>>> import numpy as np
>>> np.set_printoptions(precision=2, suppress=True, linewidth=140, sign=" ")
>>> rd = lambda a: np.round(a, 2) + 0
>>> M = np.load("a.npy")
>>> print(M)
[[ 5.37 -3.88 -0.32 -2.72 -3.31  1.19]
 [-1.84  1.32  0.07  0.89  1.08 -0.39]
 [ 7.23 -5.2  -0.4  -3.61 -4.37  1.59]
 [-1.8   1.33  0.07  0.89  1.08 -0.4 ]
 [ 7.16 -5.19 -0.39 -3.64 -4.39  1.59]
 [-5.42  3.91  0.3   2.7   3.32 -1.2 ]
 [ 9.03 -6.54 -0.49 -4.5  -5.49  2.01]
 [ 9.05 -6.49 -0.52 -4.49 -5.47  2.03]
 [-8.97  6.49  0.51  4.47  5.52 -2.01]
 [-9.01  6.51  0.48  4.53  5.47 -2.01]
 [ 5.37 -3.89 -0.28 -2.71 -3.34  1.21]
 [ 9.03 -6.48 -0.47 -4.47 -5.48  1.99]
 [ 5.4  -3.89 -0.32 -2.73 -3.31  1.19]
 [-7.23  5.19  0.4   3.61  4.39 -1.59]
 [-1.84  1.3   0.11  0.88  1.08 -0.4 ]
 [-3.6   2.6   0.2   1.82  2.2  -0.82]
 [-8.99  6.51  0.53  4.51  5.48 -1.99]
 [ 0.02  0.    0.    0.03  0.02 -0.04]
 [ 0.01 -0.01  0.02 -0.03  0.01 -0.01]
 [ 1.82 -1.3  -0.1  -0.92 -1.1   0.38]
 [ 0.03  0.   -0.01  0.    0.01 -0.01]
 [-3.64  2.6   0.22  1.81  2.2  -0.82]
 [-8.98  6.52  0.46  4.5   5.52 -2.  ]
 [-9.03  6.5   0.47  4.52  5.51 -2.02]
 [-1.8   1.3   0.09  0.91  1.12 -0.4 ]
 [-8.99  6.51  0.49  4.48  5.45 -2.01]]
>>> print(np.argsort(-np.linalg.norm(M, axis=0).round(6), kind="stable")[:3])
[ 0  1  4]
>>> print(round(np.log10(np.linalg.cond(M))))
3
>>> print(rd(np.linalg.norm(M, 2) / np.linalg.norm(M)))
1.0
>>> print([round(float(x), 2) for x in np.linalg.svd(M, compute_uv=False)[:3]])
[47.9, 0.15, 0.1]
>>> gram = np.cov(M, rowvar=False)
>>> print(rd(np.corrcoef(M[:, 5], M[:, 4])[0, 1]))
-1.0
>>> print(gram.shape)
(6, 6)
>>> print(rd(M.std(axis=0)))
[ 6.29  4.54  0.35  3.14  3.83  1.4 ]
>>> Q, r_ = np.linalg.qr(M)
>>> print(rd(np.trace(Q @ Q.T)))
6.0
>>> print(np.allclose(r_.T @ r_, M.T @ M))
True
>>> print(rd(Q.T @ Q))
[[ 1.  0.  0.  0.  0.  0.]
 [ 0.  1.  0.  0.  0.  0.]
 [ 0.  0.  1.  0.  0.  0.]
 [ 0.  0.  0.  1.  0.  0.]
 [ 0.  0.  0.  0.  1.  0.]
 [ 0.  0.  0.  0.  0.  1.]]
>>> mat = np.loadtxt("arr.csv", delimiter=",")
>>> print(mat)
[[ 1.  2. -2. -1. -1.]
 [ 2.  4. -4. -2. -2.]
 [-2. -4.  4.  2.  2.]
 [-1. -2.  2.  1.  1.]
 [-1. -2.  2.  1.  1.]]
>>> # column 4 repeats column 3
>>> proj = np.triu(np.array([[-1, 5, 4, -4, 5],
...     [-1, 4, 2, -2, 2],
...     [2, -2, -5, 4, 1],
...     [-4, -4, -3, -3, 4],
...     [-2, 5, 5, -4, 3]]), 1) + np.eye(5)
>>> M2 = proj @ mat @ np.linalg.inv(proj)
>>> print(rd(np.linalg.det(M2)))
0.0
>>> print(np.linalg.matrix_rank(M2))
1
